% ipython --no-banner

In [1]: import numpy as np

In [2]: from numpy import linalg as LA

In [3]: np.set_printoptions(precision=3, suppress=True, linewidth=200)

In [4]: rnd = lambda a: np.round(a, 3) + 0

In [5]: feats = np.loadtxt("block11.csv", delimiter=",")

In [6]: feats
Out[6]: 
array([[-0.3, -0.6,  0.9,  0. , -1.9, -0.2,  0.1],
       [-1. , -0.9, -0.7, -1.1, -0.8,  0.7, -1.5],
       [-1.3, -0.8,  1.7, -0.9, -0.5, -0.3,  0.8],
       [ 0.6, -0.3,  2.7,  0.3,  1.8, -3. , -1.5],
       [ 1.7,  1.1, -1.6, -0.7, -0.3, -0.2, -0.2],
       [-0.5,  1.1,  1.6,  0.5, -0.3,  0.7,  1.6],
       [-0.1, -1.2,  0.2,  1. , -1.9, -0.4,  0.7],
       [ 1.2, -2.2,  0.4,  1.2, -0.7, -0.7, -0.5],
       [-1.3,  0.7, -0.2, -0.9,  0.3, -1. ,  0. ],
       [ 2.1, -0.7,  1.3,  0.2,  0. ,  0.2, -1. ],
       [-0.7,  0.8, -0.1, -0.2,  2.8,  0.1, -0.5],
       [-0.6, -0.3,  0.6, -0.8,  2.2,  2.2, -0.2],
       [-0.4, -0.3, -0.1, -0.6, -0.7,  0.2, -0.4],
       [ 0.2,  0.6, -0.9,  1.1,  0.1, -1.3,  1.2],
       [ 0.8, -0.3,  1. , -1.1,  0.3, -0.8, -0.1],
       [-0.8, -0.9, -0.4, -0.4, -1.2, -0.9,  0.9],
       [ 0. ,  0.7, -0.3, -0.9,  1.2,  0. , -1.2],
       [-1.2,  0.3,  0.4, -0.3,  0.4,  1.3,  1.3],
       [-0.7,  1.4,  1.4, -0.8,  0.4,  0.9,  0.6],
       [ 0.7, -0.4,  0.4,  1.4,  0.6,  0. , -0.7],
       [-0.2,  0.3,  1.4, -0.6, -0.3, -0.2,  0.4],
       [ 0.2,  0.5,  1. ,  0.8, -0.3,  0.8,  0.6],
       [-0.1, -1.7,  1.3, -1.8,  1. , -1.3, -0.1]])

In [7]: f, r1 = feats[11], feats[8]

In [8]: rnd(f @ f)
Out[8]: np.float64(11.17)

In [9]: rnd(f @ r1)
Out[9]: np.float64(-0.37)

In [10]: p = (f @ r1) / (f @ f) * f

In [11]: rnd(p)
Out[11]: array([ 0.02 ,  0.01 , -0.02 ,  0.026, -0.073, -0.073,  0.007])

In [12]: LA.matrix_rank(np.outer(f, r1))
Out[12]: np.int64(1)

In [13]: rnd(r1 - p)
Out[13]: array([-1.32 ,  0.69 , -0.18 , -0.926,  0.373, -0.927, -0.007])

In [14]: K = np.load("layer12.npy")

In [15]: print(rnd(K))
[[ 0.694  0.46   0.085  0.775  0.253  0.668 -0.08  -0.625 -0.321]
 [ 0.46  -1.128 -0.746  0.772  0.068  0.144  1.248  0.369  0.46 ]
 [ 0.085 -0.746  0.522  0.519  0.148  0.157  1.028  1.132 -0.695]
 [ 0.775  0.772  0.519  0.26  -0.331  0.01   0.064  0.002 -0.345]
 [ 0.253  0.068  0.148 -0.331 -1.017 -0.301  0.044  0.063  0.583]
 [ 0.668  0.144  0.157  0.01  -0.301 -1.252  0.132 -0.528  0.165]
 [-0.08   1.248  1.028  0.064  0.044  0.132 -0.573 -0.049  0.034]
 [-0.625  0.369  1.132  0.002  0.063 -0.528 -0.049  0.442  0.587]
 [-0.321  0.46  -0.695 -0.345  0.583  0.165  0.034  0.587  0.05 ]]

In [16]: evals, vecs = LA.eigh(K)

In [17]: rnd(evals)
Out[17]: array([-3., -2., -1., -1.,  0.,  0.,  1.,  2.,  2.])

In [18]: (evals > 1e-8).sum(), (evals < -1e-8).sum()
Out[18]: (np.int64(3), np.int64(4))

In [19]: rnd(vecs @ np.diag(evals) @ vecs.T)
Out[19]: 
array([[ 0.694,  0.46 ,  0.085,  0.775,  0.253,  0.668, -0.08 , -0.625, -0.321],
       [ 0.46 , -1.128, -0.746,  0.772,  0.068,  0.144,  1.248,  0.369,  0.46 ],
       [ 0.085, -0.746,  0.522,  0.519,  0.148,  0.157,  1.028,  1.132, -0.695],
       [ 0.775,  0.772,  0.519,  0.26 , -0.331,  0.01 ,  0.064,  0.002, -0.345],
       [ 0.253,  0.068,  0.148, -0.331, -1.017, -0.301,  0.044,  0.063,  0.583],
       [ 0.668,  0.144,  0.157,  0.01 , -0.301, -1.252,  0.132, -0.528,  0.165],
       [-0.08 ,  1.248,  1.028,  0.064,  0.044,  0.132, -0.573, -0.049,  0.034],
       [-0.625,  0.369,  1.132,  0.002,  0.063, -0.528, -0.049,  0.442,  0.587],
       [-0.321,  0.46 , -0.695, -0.345,  0.583,  0.165,  0.034,  0.587,  0.05 ]])

In [20]: evals.sum(), rnd(np.trace(K))
Out[20]: (np.float64(-2.0), np.float64(-2.0))

In [21]: U, s, Vh = LA.svd(K)

In [22]: rnd(s)
Out[22]: array([3., 2., 2., 2., 1., 1., 1., 0., 0.])

In [23]: Y = U[:, :7] @ np.diag(s[:7]) @ Vh[:7]

In [24]: LA.matrix_rank(K, rtol=0.05)
Out[24]: np.int64(7)

In [25]: rnd(Y)
Out[25]: 
array([[ 0.694,  0.46 ,  0.085,  0.775,  0.253,  0.668, -0.08 , -0.625, -0.321],
       [ 0.46 , -1.128, -0.746,  0.772,  0.068,  0.144,  1.248,  0.369,  0.46 ],
       [ 0.085, -0.746,  0.522,  0.519,  0.148,  0.157,  1.028,  1.132, -0.695],
       [ 0.775,  0.772,  0.519,  0.26 , -0.331,  0.01 ,  0.064,  0.002, -0.345],
       [ 0.253,  0.068,  0.148, -0.331, -1.017, -0.301,  0.044,  0.063,  0.583],
       [ 0.668,  0.144,  0.157,  0.01 , -0.301, -1.252,  0.132, -0.528,  0.165],
       [-0.08 ,  1.248,  1.028,  0.064,  0.044,  0.132, -0.573, -0.049,  0.034],
       [-0.625,  0.369,  1.132,  0.002,  0.063, -0.528, -0.049,  0.442,  0.587],
       [-0.321,  0.46 , -0.695, -0.345,  0.583,  0.165,  0.034,  0.587,  0.05 ]])

In [26]: rnd(LA.norm(K - Y) / LA.norm(K))
Out[26]: np.float64(0.0)

In [27]: print(LA.matrix_rank(Y))
7

In [28]: rnd(Y @ LA.pinv(Y) @ Y)
Out[28]: 
array([[ 0.694,  0.46 ,  0.085,  0.775,  0.253,  0.668, -0.08 , -0.625, -0.321],
       [ 0.46 , -1.128, -0.746,  0.772,  0.068,  0.144,  1.248,  0.369,  0.46 ],
       [ 0.085, -0.746,  0.522,  0.519,  0.148,  0.157,  1.028,  1.132, -0.695],
       [ 0.775,  0.772,  0.519,  0.26 , -0.331,  0.01 ,  0.064,  0.002, -0.345],
       [ 0.253,  0.068,  0.148, -0.331, -1.017, -0.301,  0.044,  0.063,  0.583],
       [ 0.668,  0.144,  0.157,  0.01 , -0.301, -1.252,  0.132, -0.528,  0.165],
       [-0.08 ,  1.248,  1.028,  0.064,  0.044,  0.132, -0.573, -0.049,  0.034],
       [-0.625,  0.369,  1.132,  0.002,  0.063, -0.528, -0.049,  0.442,  0.587],
       [-0.321,  0.46 , -0.695, -0.345,  0.583,  0.165,  0.034,  0.587,  0.05 ]])

In [29]: LA.lstsq(Y[:-1].T, Y[-1])[2]
Out[29]: np.int32(7)

In [30]: rnd(np.trace(LA.pinv(Y) @ Y))
Out[30]: np.float64(7.0)

In [31]: print(np.unique(Y.round(6), axis=0).shape)
(9, 9)

In [32]: f = np.array([-5, 4, 4, 4])

In [33]: mat = f[np.abs(np.subtract.outer(np.arange(4), np.arange(4)))]

In [34]: print(mat)
[[-5  4  4  4]
 [ 4 -5  4  4]
 [ 4  4 -5  4]
 [ 4  4  4 -5]]

In [35]: evals, vecs = LA.eigh(mat)

In [36]: x0 = np.array([2, 3, 2, 3])

In [37]: print(rnd(vecs * np.abs(evals) @ vecs.T))
[[ 8.5 -0.5 -0.5 -0.5]
 [-0.5  8.5 -0.5 -0.5]
 [-0.5 -0.5  8.5 -0.5]
 [-0.5 -0.5 -0.5  8.5]]

In [38]: rnd(LA.eigvalsh(K).min())
Out[38]: np.float64(-3.0)

In [39]: x0 = np.array([-3, 7, 9, -7])

In [40]: y = mat @ x0

In [41]: y
Out[41]: array([ 51, -39, -57,  87])

In [42]: rnd(LA.solve(mat, y))
Out[42]: array([-3.,  7.,  9., -7.])

In [43]: rnd(LA.solve(mat, y + mat[:, 2]))
Out[43]: array([-3.,  7., 10., -7.])

In [44]: rnd(LA.solve(mat, mat[:, 0]))
Out[44]: array([1., 0., 0., 0.])

In [45]: rnd(LA.solve(mat.T, mat[1]))
Out[45]: array([0., 1., 0., 0.])

In [46]: Y = np.array([[2, -2], [-2, 1], [3, 0], [2, 2], [1, 3], [-3, -1], [-2, -3]])

In [47]: LA.matrix_rank(feats @ Y)
Out[47]: np.int64(2)

In [48]: Y @ feats
---------------------------------------------------------------------------
ValueError                                Traceback (most recent call last)
Cell In[48], line 1
----> 1 Y @ feats

ValueError: matmul: Input operand 1 has a mismatch in its core dimension 0, with gufunc signature (n?,k),(k,m?)->(n?,m?) (size 23 is different from 2)

In [49]: evals, vecs = LA.eigvalsh(mat)
---------------------------------------------------------------------------
ValueError                                Traceback (most recent call last)
Cell In[49], line 1
----> 1 evals, vecs = LA.eigvalsh(mat)

ValueError: too many values to unpack (expected 2)

In [50]: evals, vecs = LA.eigh(mat)

In [51]: rnd(LA.eigvalsh(mat @ mat))
Out[51]: array([49., 81., 81., 81.])

In [52]: print(rnd(vecs.T @ mat @ vecs))
[[-9.  0.  0.  0.]
 [ 0. -9.  0.  0.]
 [ 0.  0. -9.  0.]
 [ 0.  0.  0.  7.]]

In [53]: rnd(LA.svd(mat, compute_uv=False))
Out[53]: array([9., 9., 9., 7.])

In [54]: E = np.loadtxt("case15.csv", delimiter=",")

In [55]: print(E)
[[0. 1. 1. 0. 0. 1. 0. 0. 0.]
 [1. 0. 0. 0. 0. 1. 0. 0. 1.]
 [1. 0. 0. 0. 0. 0. 1. 0. 0.]
 [0. 0. 0. 0. 0. 1. 1. 0. 0.]
 [0. 0. 0. 0. 0. 0. 0. 1. 1.]
 [1. 1. 0. 1. 0. 0. 1. 0. 1.]
 [0. 0. 1. 1. 0. 1. 0. 0. 0.]
 [0. 0. 0. 0. 1. 0. 0. 0. 0.]
 [0. 1. 0. 0. 1. 1. 0. 0. 0.]]

In [56]: # equal to its transpose

In [57]: rnd(LA.eigvalsh(E).min())
Out[57]: np.float64(-2.233)

In [58]: [round(float(LA.det(E[:i, :i])), 2) + 0 for i in range(1, 10)]
Out[58]: [0.0, -1.0, 0.0, 0.0, 0.0, 0.0, 0.0, 4.0, -4.0]

In [59]: F = np.load("a.npy")

In [60]: print(F)
[[ 0.22   0.301  1.074  4.183  1.534]
 [-0.34   8.46   0.984  4.831  2.984]
 [ 0.143 -8.441 -1.671  1.331  0.224]
 [-2.013 -1.518  1.163  1.764 -1.49 ]
 [ 1.147  0.942 -0.033  3.527 -1.054]
 [ 0.785  5.062 -0.046 -2.943 -1.018]
 [-0.44   5.89   0.06  -1.328  1.532]
 [ 1.829  3.321  0.263 -8.148  0.746]
 [ 0.702 -6.852 -4.094 -4.622 -0.034]
 [ 1.05   5.875 -2.079  4.503 -0.991]
 [-0.164  1.11  -1.323 -6.485  0.8  ]
 [-0.87   1.869 -3.861 -0.741 -0.184]
 [ 1.297 -4.929 -1.317  1.015 -0.86 ]
 [-0.627  3.351  0.318 -3.481 -0.309]
 [-0.547  2.116 -1.069 -1.035 -4.382]
 [ 0.131  1.716 -3.176  2.168 -2.275]
 [-1.376 -1.855 -2.419  1.65   3.   ]
 [ 2.737 -4.496 -0.216  0.353  1.453]
 [ 0.544  4.451  0.149  0.452 -0.801]
 [-0.566  0.204  0.355 -5.147 -0.624]
 [ 1.969  1.045 -1.082  6.578  1.183]
 [-0.162  1.439 -2.813 -0.003  0.545]
 [ 0.665 -1.097 -1.867  0.883  0.661]
 [-0.307  9.611 -0.539  3.421 -0.224]
 [-0.161  0.418 -1.491  4.916  0.171]
 [-3.448  1.039 -0.423  0.7    2.48 ]
 [ 0.527 -5.021 -3.516 -3.608  2.055]
 [-0.189  0.946 -0.004 -0.529 -0.173]
 [-0.651 -7.94  -1.267 -2.018  1.502]
 [-0.813 -5.199 -2.351 -0.553  1.909]
 [-1.276 -2.084  0.095  2.985 -1.472]]

In [61]: Z = F[[26, 9]].astype(float)

In [62]: for _ in range(3):
    ...:     idx = LA.norm(F[:, None] - Z, axis=-1).argmin(axis=1)
    ...:     Z = np.array([F[idx == j].mean(axis=0) for j in range(2)])
    ...: 

In [63]: idx
Out[63]: array([1, 1, 0, 1, 1, 1, 1, 0, 0, 1, 0, 1, 0, 1, 1, 1, 0, 0, 1, 0, 1, 1, 0, 1, 1, 1, 0, 1, 0, 0, 1])

In [64]: print(np.bincount(idx))
[12 19]

In [65]: rnd(Z[1] - Z[0])
Out[65]: array([-0.599,  6.113,  0.946,  3.69 , -1.11 ])

In [66]: np.abs(Z[1] - Z[0]).argmax()
Out[66]: np.int64(1)
